% python3 -q
>>> import numpy as np
>>> import numpy.linalg as la
>>> np.set_printoptions(suppress=True, linewidth=120)
>>> mat = np.load("arr.npy")
>>> print(mat)
[[-3.88 -2.32 -0.97]
 [ 1.55 -3.09 -2.93]
 [ 5.88 -0.6   1.59]
 [-3.7   0.65  0.59]
 [ 1.38  0.08 -2.92]
 [ 0.22 -1.67 -2.17]
 [ 0.78  0.41  3.84]
 [ 0.91 -0.55 -2.08]
 [ 4.92  1.12 -3.86]
 [-0.79 -1.05  3.02]
 [ 4.93  0.49  2.4 ]
 [ 0.13  0.41 -0.12]]
>>> Xc = mat - mat.mean(axis=0)
>>> left, sv, Vt = la.svd(Xc, full_matrices=False)
>>> print(np.round(np.abs(Vt[-1]), 2))
[0.15 0.98 0.15]
>>> print(np.round(Vt[0] * np.sign(Vt[0, np.abs(Vt[0]).argmax()]), 2))
[ 0.99  0.14 -0.05]
>>> print(np.round(Xc.mean(axis=0), 2) + 0)
[0. 0. 0.]
>>> print(la.matrix_rank(Xc))
3
>>> print((np.sign(left[:, 0]) == np.sign(left[0, 0])).astype(int))
[1 0 0 1 0 1 1 1 0 1 0 1]
>>> print(round(float((sv ** 2).sum() ** 2 / (sv ** 4).sum()), 2))
2.25
>>> print(np.round(sv ** 2 / (sv ** 2).sum(), 2))
[0.54 0.38 0.08]
>>> out = np.c_[mat[:, :2] @ np.array([[2, 2], [2, 2]]), np.array([0, 2, 1, 2, 2, 2, 2, 2, 2, 1, 1, 1])]
>>> print(out.round(2))
[[-12.4  -12.4    0.  ]
 [ -3.08  -3.08   2.  ]
 [ 10.56  10.56   1.  ]
 [ -6.1   -6.1    2.  ]
 [  2.92   2.92   2.  ]
 [ -2.9   -2.9    2.  ]
 [  2.38   2.38   2.  ]
 [  0.72   0.72   2.  ]
 [ 12.08  12.08   2.  ]
 [ -3.68  -3.68   1.  ]
 [ 10.84  10.84   1.  ]
 [  1.08   1.08   1.  ]]
>>> print(np.round(la.lstsq(mat, out[:, 0])[0], 2) + 0)
[2. 2. 0.]
>>> print(la.matrix_rank(np.c_[mat, out]))
4
>>> print(np.round(la.norm(out - mat @ la.lstsq(mat, out)[0], axis=0), 2) + 0)
[0.  0.  4.9]
>>> def softmax(z):
...     e = np.exp(z - z.max(axis=-1, keepdims=True))
...     return e / e.sum(axis=-1, keepdims=True)
... 
>>> print(np.round(softmax(mat).sum(axis=1), 2))
[1. 1. 1. 1. 1. 1. 1. 1. 1. 1. 1. 1.]
>>> print(np.round(softmax(mat[10] + 2), 2))
[0.92 0.01 0.07]
>>> print(np.round(softmax(10 * mat[10]), 2) + 0)
[1. 0. 0.]
>>> scores = mat @ mat.T / np.sqrt(3)
>>> print(np.round(softmax(scores)[10] @ mat, 2))
[ 5.67 -0.36  1.77]
>>> K = np.array([[3, 2, -1, -1, 2, 0, -2, 2, 2, 1],
...     [0, 0, 1, 3, 0, 2, 1, 1, -3, -1],
...     [2, 1, 1, 0, 2, -3, 0, -1, 1, -3],
...     [1, 3, 0, 2, -2, 1, 1, 2, 0, -2],
...     [3, 2, 3, 11, 2, 8, 2, 6, -10, -3]])
>>> print(np.round(la.norm(K[4], 1), 2), round(float(la.norm(K[4], np.inf)), 2))
50.0 11.0
>>> print(np.round(la.norm(K, axis=1), 2))
[ 5.66  5.1   5.48  5.29 18.97]
>>> print(K[4] @ K[1])
93
>>> print(np.round(la.norm(K[4] - K[1]), 2))
14.14
>>> print(np.round(la.norm(K, axis=0), 2))
[ 4.8   4.24  3.46 11.62  4.    8.83  3.16  6.78 10.68  4.9 ]
>>> print(round(la.norm(K, 1), 2), round(float(la.norm(K, np.inf)), 2))
17.0 50.0
>>> left, sv, Vt = la.svd(K)
>>> print(np.argmax(sv[:-1] / (sv[1:] + 1e-6)) + 1)
4
>>> print(sv.round(2) + 0)
[19.85  6.43  4.84  4.13  0.  ]
>>> out = left[:, :4] @ np.diag(sv[:4]) @ Vt[:4]
>>> print(np.round(la.norm(K - out, 2), 2), round(sv[4], 2))
0.0 0.0
>>> print(round(np.abs(K - out).max(), 2))
0.0
>>> print(np.round(la.norm(K - out) / la.norm(K), 2))
0.0
>>> print(out.round(2) + 0)
[[  3.   2.  -1.  -1.   2.   0.  -2.   2.   2.   1.]
 [  0.   0.   1.   3.   0.   2.   1.   1.  -3.  -1.]
 [  2.   1.   1.   0.   2.  -3.   0.  -1.   1.  -3.]
 [  1.   3.   0.   2.  -2.   1.   1.   2.   0.  -2.]
 [  3.   2.   3.  11.   2.   8.   2.   6. -10.  -3.]]
>>> print(np.round(K @ la.pinv(K) @ K, 2) + 0)
[[  3.   2.  -1.  -1.   2.   0.  -2.   2.   2.   1.]
 [  0.   0.   1.   3.   0.   2.   1.   1.  -3.  -1.]
 [  2.   1.   1.   0.   2.  -3.   0.  -1.   1.  -3.]
 [  1.   3.   0.   2.  -2.   1.   1.   2.   0.  -2.]
 [  3.   2.   3.  11.   2.   8.   2.   6. -10.  -3.]]
>>> print(round(np.trace(la.pinv(K) @ K), 2))
4.0
>>> print(np.abs(np.diag(la.qr(K)[1])) > 1e-9)
[ True  True  True  True False]
>>> vec = np.array([-1, -2, 1, 0, -1, -2, -2, 0, 2, 2])
>>> h1 = np.maximum(K @ vec, 0)
>>> print(np.maximum(K @ vec, 0) - np.maximum(-K @ vec, 0))
[  0 -13  -3 -13 -52]
>>> print(np.flatnonzero(h1 > 1e-9))
[]
>>> print(K.T @ h1)
[0 0 0 0 0 0 0 0 0 0]
>>> print(np.maximum(K @ (3 * vec), 0))
[0 0 0 0 0]
>>> print(np.argsort(-la.norm(K, axis=0).round(6), kind="stable")[:3])
[3 8 5]
>>> data = np.load("m.npy")
>>> print(data)
[[-2  0  0  0  0]
 [ 0  0  0  0  0]
 [ 0  0  2  0  0]
 [ 0  0  0  0  0]
 [ 0  0  0  0 -1]]
>>> rk = la.matrix_rank(data)
>>> print(rk)
3
>>> null = la.svd(data)[2][rk:].T
>>> print(la.matrix_rank(data.T @ data), la.matrix_rank(data @ data.T))
3 3
>>> print(np.allclose(data @ null, 0))
True
>>> J = np.load("out15.npy")
>>> print(J)
[[  1  -2   5  -7  -5  -2   1   2]
 [  4  -9   9   3   3   2   6   0]
 [ -9   4  -1   3  -1  -8   9   7]
 [ -8   5   9   9  -6   7   3  -3]
 [  4   8   3   7  -4  -8  -6   4]
 [ -9  -2   4  -3  -7  -6  -6  -4]
 [ -6   0  -1  -2  -8   3   8   8]
 [ -7  -2  -4  -9  -7   2  -3  -6]
 [  5   0  -5  -5   2   0   8   3]
 [  5  -1   7  -6  -3   0   8   2]
 [ 13 -29  32   2   4   4  19   2]]
>>> vec = np.array([-1, -2, -2, 2, -3, -1, -1, 1])
>>> y = J @ vec
>>> coef, lr = np.zeros(8), 1 / la.norm(J, 2) ** 2
>>> for i in range(4):
...     coef -= lr * J.T @ (J @ coef - y)
...     if i % 1 == 0: print(i, round(la.norm(J @ coef - y), 2))
... 
0 42.25
1 37.65
2 34.14
3 31.46
>>> print(round(la.cond(J), 2))
18.56
>>> t3 = np.stack([J, -1 * J, J[::-1]])
>>> print(t3.sum(axis=0))
[[ 13 -29  32   2   4   4  19   2]
 [  5  -1   7  -6  -3   0   8   2]
 [  5   0  -5  -5   2   0   8   3]
 [ -7  -2  -4  -9  -7   2  -3  -6]
 [ -6   0  -1  -2  -8   3   8   8]
 [ -9  -2   4  -3  -7  -6  -6  -4]
 [  4   8   3   7  -4  -8  -6   4]
 [ -8   5   9   9  -6   7   3  -3]
 [ -9   4  -1   3  -1  -8   9   7]
 [  4  -9   9   3   3   2   6   0]
 [  1  -2   5  -7  -5  -2   1   2]]
>>> print(t3.shape)
(3, 11, 8)
>>> print(np.round(softmax(J[1] + -3), 2) + 0)
[0.01 0.   0.94 0.   0.   0.   0.05 0.  ]
>>> print(np.round(softmax(J[1]), 2) + 0)
[0.01 0.   0.94 0.   0.   0.   0.05 0.  ]
>>> print(np.round(softmax(10 * J[1]), 2) + 0)
[0. 0. 1. 0. 0. 0. 0. 0.]
>>> print(np.round(softmax(J).sum(axis=1), 2))
[1. 1. 1. 1. 1. 1. 1. 1. 1. 1. 1.]
>>> scores = J @ J.T / np.sqrt(8)
>>> print(np.round(softmax(scores + np.triu(np.full(scores.shape, -np.inf), 1)), 2) + 0)
[[1. 0. 0. 0. 0. 0. 0. 0. 0. 0. 0.]
 [0. 1. 0. 0. 0. 0. 0. 0. 0. 0. 0.]
 [0. 0. 1. 0. 0. 0. 0. 0. 0. 0. 0.]
 [0. 0. 0. 1. 0. 0. 0. 0. 0. 0. 0.]
 [0. 0. 0. 0. 1. 0. 0. 0. 0. 0. 0.]
 [0. 0. 0. 0. 0. 1. 0. 0. 0. 0. 0.]
 [0. 0. 0. 0. 0. 0. 1. 0. 0. 0. 0.]
 [0. 0. 0. 0. 0. 0. 0. 1. 0. 0. 0.]
 [0. 0. 0. 0. 0. 0. 0. 0. 1. 0. 0.]
 [0. 0. 0. 0. 0. 0. 0. 0. 0. 1. 0.]
 [0. 0. 0. 0. 0. 0. 0. 0. 0. 0. 1.]]
>>> print(softmax(scores)[1] @ J)
[ 13. -29.  32.   2.   4.   4.  19.   2.]
>>> left, sv, Vt = la.svd(J, full_matrices=False)
>>> print(left.shape, sv.shape, Vt.shape)
(11, 8) (8,) (8, 8)
>>> print(sv.round(2))
[53.26 23.62 21.63 21.36 16.33 12.16  6.76  2.87]
>>> print(round(float(np.sqrt((sv ** 2).sum())), 2), np.round(la.norm(J), 2))
69.19 69.19
>>> print((sv > 1e-8).sum())
8
>>> F = np.load("block5.npy")
>>> print(F)
[[ 0  0  3  0 13  0  0  2  0]
 [ 0  0  3  0 13  0  0  6  0]
 [ 0  0  0  0  1  3  0  0  5]
 [ 0  0  0  0  1  0  0  2  0]
 [ 0  0  2  0 10  0  0  3  0]
 [ 0  0  2  0 10  0  0  0  0]
 [ 0  0  0  1  0  8  1  0 10]
 [ 0  0  1  0  7  0  0  0  0]
 [ 0  0  0  1  0  0  1  1  2]
 [ 0  0  0  0  4  0  0  1  0]
 [ 0  0  1  0  7  0  0  2  0]
 [ 0  0  0  1  0  2  1  0  4]
 [ 0  0  2  0 10  0  0  0  0]
 [ 0  0  1  0  7  0  0  0  0]
 [ 0  0  0  1  0  2  1  0  4]
 [ 0  0  3  0 13  0  0  0  0]
 [ 0  0  2  0 10  0  0  5  0]
 [ 0  0  3  0 13  0  0  0  0]
 [ 0  0  0  0  4  0  0  1  0]
 [ 0  0  0  1  0 10  1  0 12]
 [ 0  0  0  0  1  7  0  0  9]
 [ 0  0  2  0 10  0  0  1  0]
 [ 0  0  0  1  0  4  1  0  6]
 [ 0  0  0  1  0  2  1  0  4]
 [ 0  0  2  0 10  0  0  3  0]
 [ 0  0  0  0  4  2  0  0  4]
 [ 0  0  2  0 10  0  0  0  0]
 [ 0  0  0  0  1  3  0  0  5]
 [ 0  0  0  0  4  4  0  0  6]
 [ 0  0  0  1  0  6  1  0  8]
 [ 0  0  3  0 13  0  0  0  0]
 [ 0  0  1  0  7  0  0  0  0]
 [ 0  0  0  0  4  0  0  1  0]
 [ 0  0  0  0  4  0  0  0  2]]
>>> left, sv, Vt = la.svd(F)
>>> print(sv.round(2) + 0)
[44.2  29.9   7.77  3.22  2.66  1.53  0.    0.    0.  ]
>>> out = left[:, :6] @ np.diag(sv[:6]) @ Vt[:6]
>>> print(la.matrix_rank(F, rtol=0.05))
5
>>> print(np.round(la.norm(F - out, 2), 2), np.round(sv[6], 2))
0.0 0.0
